$ python -q
>>> import numpy as np
>>> np.set_printoptions(suppress=True, linewidth=160)
>>> feats = np.load("m.npy")
>>> feats
array([[4, 1, 1],
       [3, 5, 1],
       [5, 0, 0],
       [1, 2, 3]])
>>> proj = feats @ np.linalg.solve(feats.T @ feats, feats.T)
>>> np.trace(proj)
np.float64(3.0)
>>> np.round(np.linalg.eigvalsh(proj), 2) + 0
array([0., 1., 1., 1.])
>>> np.round((np.eye(4) - proj) @ feats, 2) + 0
array([[0., 0., 0.],
       [0., 0., 0.],
       [0., 0., 0.],
       [0., 0., 0.]])
>>> np.round(np.diag(proj), 2)
array([0.37, 1.  , 0.7 , 0.94])
>>> Y = np.array([[-3, 0, -1], [1, -2, -3], [-3, -1, -1]])
>>> Y.T @ feats.T
array([[-14,  -7, -15, -10],
       [ -3, -11,   0,  -7],
       [ -8, -19,  -5, -10]])
>>> np.einsum("ik,kj->ij", feats, Y)
array([[-14,  -3,  -8],
       [ -7, -11, -19],
       [-15,   0,  -5],
       [-10,  -7, -10]])
>>> np.einsum("ik,kj->ji", feats, Y)
array([[-14,  -7, -15, -10],
       [ -3, -11,   0,  -7],
       [ -8, -19,  -5, -10]])
>>> Y @ feats
Traceback (most recent call last):
  File "<python-input-13>", line 1, in <module>
    Y @ feats
    ~~^~~~~~~
ValueError: matmul: Input operand 1 has a mismatch in its core dimension 0, with gufunc signature (n?,k),(k,m?)->(n?,m?) (size 4 is different from 3)
>>> Y = np.c_[feats[:, :1] @ np.array([[1]]), np.array([2, -2, 1, 2])]
>>> Y
array([[ 4,  2],
       [ 3, -2],
       [ 5,  1],
       [ 1,  2]])
>>> np.round(np.linalg.norm(np.linalg.qr(feats)[0].T @ Y, axis=0) ** 2 / ((Y ** 2).sum(axis=0) + 1e-12), 2)
array([1.  , 0.97])
>>> np.linalg.matrix_rank(Y)
np.int64(2)
>>> np.round(np.linalg.norm(Y - feats @ np.linalg.lstsq(feats, Y)[0], axis=0), 2) + 0
array([0.  , 0.67])
>>> np.round(np.linalg.lstsq(feats, Y[:, 0])[0], 2) + 0
array([1., 0., 0.])
>>> x = np.array([-3, 3])
>>> Y * x
array([[-12,   6],
       [ -9,  -6],
       [-15,   3],
       [ -3,   6]])
>>> np.linalg.norm(Y @ x) <= np.linalg.norm(Y, 2) * np.linalg.norm(x) + 1e-9
np.True_
>>> (Y @ x).argmax()
np.int64(3)
>>> Y @ x
array([ -6, -15, -12,   3])
>>> A = np.loadtxt("block15.csv", delimiter=",")
>>> A.round(2)
array([[-0.16, -0.7 ,  0.7 ],
       [-0.7 ,  0.58,  0.42],
       [ 0.7 ,  0.42,  0.58]])
>>> w, V = np.linalg.eigh(A)
>>> x = np.array([-2, -2, -3])
>>> np.round(np.linalg.eigvalsh(A[1:, 1:]), 2)
array([0.16, 1.  ])
>>> np.round(V * np.abs(w) @ V.T, 2) + 0
array([[1., 0., 0.],
       [0., 1., 0.],
       [0., 0., 1.]])
>>> round(x @ A @ x, 2)
np.float64(14.72)
>>> np.round(np.abs(A).sum(axis=1).max(), 2), round(float(np.abs(w).max()), 2)
(np.float64(1.7), 1.0)
>>> round(float(np.linalg.norm(A)), 2)
1.73
>>> np.zeros(3, 3)
Traceback (most recent call last):
  File "<python-input-34>", line 1, in <module>
    np.zeros(3, 3)
    ~~~~~~~~^^^^^^
TypeError: Cannot interpret '3' as a data type
>>> np.count_nonzero(A)
np.int64(9)
>>> w, V = np.linalg.eigh(A)
>>> np.round(np.linalg.eigvalsh(A @ A), 2)
array([1., 1., 1.])
>>> np.round(V.T @ V, 2) + 0
array([[1., 0., 0.],
       [0., 1., 0.],
       [0., 0., 1.]])
>>> (w > 1e-8).sum(), (w < -1e-8).sum()
(np.int64(2), np.int64(1))
>>> np.round(np.linalg.svd(A, compute_uv=False), 2)
array([1., 1., 1.])
>>> np.unique(w.round(6) + 0, return_counts=True)[1]
array([1, 2])
>>> np.round(np.linalg.eigvalsh(A + -1 * np.eye(3)), 2) + 0
array([-2.,  0.,  0.])
>>> round(w.sum(), 2), round(np.trace(A), 2)
(np.float64(1.0), np.float64(1.0))
>>> f = np.array([-1, -1, 0])
>>> Y = A + np.outer(f, np.eye(3)[2])
>>> np.linalg.matrix_rank(np.linalg.inv(Y) - np.linalg.inv(A), tol=1e-8)
np.int64(1)
>>> Y.round(2)
array([[-0.16, -0.7 , -0.3 ],
       [-0.7 ,  0.58, -0.58],
       [ 0.7 ,  0.42,  0.58]])
>>> np.linalg.matrix_rank(Y - A)
np.int64(1)
>>> np.round(np.linalg.eigvalsh(A).min(), 2)
np.float64(-1.0)
>>> np.all(np.linalg.eigvalsh(A) > 0)
np.False_
>>> X = np.load("test2.npy")
>>> X
array([[-1,  2, -1,  2],
       [ 2,  1,  2,  1],
       [-1,  2, -1,  2],
       [ 2,  1,  2,  1]])
>>> [round(float(np.linalg.det(X[:i, :i])), 2) + 0 for i in range(1, 5)]
[-1.0, -5.0, 0.0, 0.0]
>>> mat = np.load("case11.npy")
>>> mat
array([[0, 0, 0],
       [4, 2, 0],
       [4, 0, 2]])
>>> t = np.radians(60)
>>> Rm = np.eye(3)
>>> Rm[0, 0] = Rm[1, 1] = np.cos(t)
>>> Rm[0, 1], Rm[1, 0] = -np.sin(t), np.sin(t)
>>> Rm.round(2)
array([[ 0.5 , -0.87,  0.  ],
       [ 0.87,  0.5 ,  0.  ],
       [ 0.  ,  0.  ,  1.  ]])
>>> Y = mat @ Rm.T
>>> np.round(np.abs(Y - mat).max(axis=0), 2)
array([3.73, 3.46, 0.  ])
>>> np.allclose(np.linalg.norm(mat, axis=1), np.linalg.norm(Y, axis=1))
True
>>> Y.round(2)
array([[0.  , 0.  , 0.  ],
       [0.27, 4.46, 0.  ],
       [2.  , 3.46, 2.  ]])
>>> np.round(np.linalg.svd(mat, compute_uv=False), 2) + 0, np.round(np.linalg.svd(Y, compute_uv=False), 2) + 0
(array([6., 2., 0.]), array([6., 2., 0.]))
>>> M = np.load("dump.npy")
>>> M
array([[ 1, -1],
       [-1,  1]])
>>> np.linalg.cond(M) > 100
np.True_
>>> np.argsort(-np.linalg.norm(M, axis=0).round(6), kind="stable")[:3]
array([0, 1])
>>> np.linalg.matrix_rank(M, rtol=0.1)
np.int64(1)
>>> round(float(np.linalg.norm(M, 2) / np.linalg.norm(M)), 2)
1.0
>>> proj = np.triu(np.array([[-3, 1], [-3, 0]]), 1) + np.eye(2)
>>> Y = proj @ M @ np.linalg.inv(proj)
>>> np.trace(Y), np.trace(M)
(np.float64(2.0), np.int64(2))
>>> np.poly(Y)
array([ 1., -2.,  0.])
>>> Y
array([[ 0.,  0.],
       [-1.,  2.]])
>>> np.linalg.matrix_rank(Y)
np.int64(1)
>>> f = np.array([3, 3, 0])
>>> J = 3 * np.eye(3) + np.outer(f, f)
>>> J
array([[12.,  9.,  0.],
       [ 9., 12.,  0.],
       [ 0.,  0.,  3.]])
>>> def softmax(z):
...     e = np.exp(z - z.max(axis=-1, keepdims=True))
...     return e / e.sum(axis=-1, keepdims=True)
... 
>>> softmax(J).sum(axis=1)
array([1., 1., 1.])
>>> np.round(softmax(J[2] + 4), 2)
array([0.05, 0.05, 0.91])
>>> att = J @ J.T / np.sqrt(3)
>>> np.round(softmax(att + np.triu(np.full(att.shape, -np.inf), 1)), 2)
array([[1.  , 0.  , 0.  ],
       [0.01, 0.99, 0.  ],
       [0.01, 0.01, 0.99]])
>>> data = np.array([[0, 0, 0, 0], [0, 2, 0, 0], [0, 0, 3, 4], [0, 0, 3, 3]])
>>> # rank 3
>>> proj = np.triu(np.array([[-1, -2, 0, -1], [2, 2, -2, -1], [1, -2, 0, -1], [-1, 1, -1, 0]]), 1) + np.eye(4)
>>> Y = proj @ data @ np.linalg.inv(proj)
>>> np.round(np.poly(Y), 2)
array([ 1., -8.,  9.,  6.,  0.])
>>> np.linalg.matrix_rank(Y)
np.int64(3)
>>> Y = np.array([[4, 4, 1], [2, 0, 4], [0, 3, 2], [3, 4, 2]])
>>> np.vstack([data, Y.T]).shape
(7, 4)
>>> np.einsum("ij,ij->i", data, data)
array([ 0,  4, 25, 18])
>>> np.einsum("ik,kj->ji", data, Y)
array([[ 0,  4, 12,  9],
       [ 0,  0, 25, 21],
       [ 0,  8, 14, 12]])
>>> np.linalg.matrix_rank(np.vstack([data, Y.T]))
np.int64(4)
>>> np.einsum("ik,kj->ij", data, Y)
array([[ 0,  0,  0],
       [ 4,  0,  8],
       [12, 25, 14],
       [ 9, 21, 12]])
>>> np.flatnonzero(np.linalg.matrix_power((data != 0) + (data.T != 0) + np.eye(4), 4)[3])
array([2, 3])
>>> (np.linalg.matrix_power((data != 0) + (data.T != 0) + np.eye(4), 4) > 0).astype(int)
array([[1, 0, 0, 0],
       [0, 1, 0, 0],
       [0, 0, 1, 1],
       [0, 0, 1, 1]])
>>> (data != 0).astype(int)
array([[0, 0, 0, 0],
       [0, 1, 0, 0],
       [0, 0, 1, 1],
       [0, 0, 1, 1]])
>>> data[2] @ data[3]
np.int64(21)
>>> np.round(np.linalg.norm(data, axis=1), 2)
array([0.  , 2.  , 5.  , 4.24])
>>> round(np.linalg.norm(data[2], 1), 2), round(float(np.linalg.norm(data[2], np.inf)), 2)
(np.float64(7.0), 4.0)
>>> round(np.linalg.norm(data) ** 2 / np.linalg.norm(data, 2) ** 2, 2)
np.float64(1.1)
>>> np.round(np.linalg.norm(data, 2), 2)
np.float64(6.54)
>>> m1 = np.load("x.npy")
>>> m1.round(2)
array([[ 0.98,  0.13,  0.99],
       [ 0.13,  1.98, -0.13],
       [ 0.99, -0.13,  1.04]])
>>> x = np.array([0, 1, 1])
>>> a = np.maximum(m1 @ x, 0)
>>> np.round(m1.T @ a, 2)
array([2.25, 3.71, 1.82])
>>> np.round(m1 * (a > 1e-9)[:, None], 2)
array([[ 0.98,  0.13,  0.99],
       [ 0.13,  1.98, -0.13],
       [ 0.99, -0.13,  1.04]])
>>> np.round(np.maximum(m1 @ (3 * x), 0), 2)
array([3.37, 5.56, 2.73])
>>> Y = np.array([[-1, -2], [2, 1]])
>>> Z = np.kron(Y, m1)
>>> np.linalg.matrix_rank(Z)
np.int64(4)
>>> left, sig, Vt = np.linalg.svd(m1)
>>> np.argmax(sig[:-1] / (sig[1:] + 1e-6)) + 1
np.int64(2)
>>> Y = left[:, :2] @ np.diag(sig[:2]) @ Vt[:2]
>>> Y.round(2)
array([[ 0.98,  0.13,  0.99],
       [ 0.13,  1.98, -0.13],
       [ 0.99, -0.13,  1.04]])
>>> round(float(np.abs(m1 - Y).max()), 2)
0.0
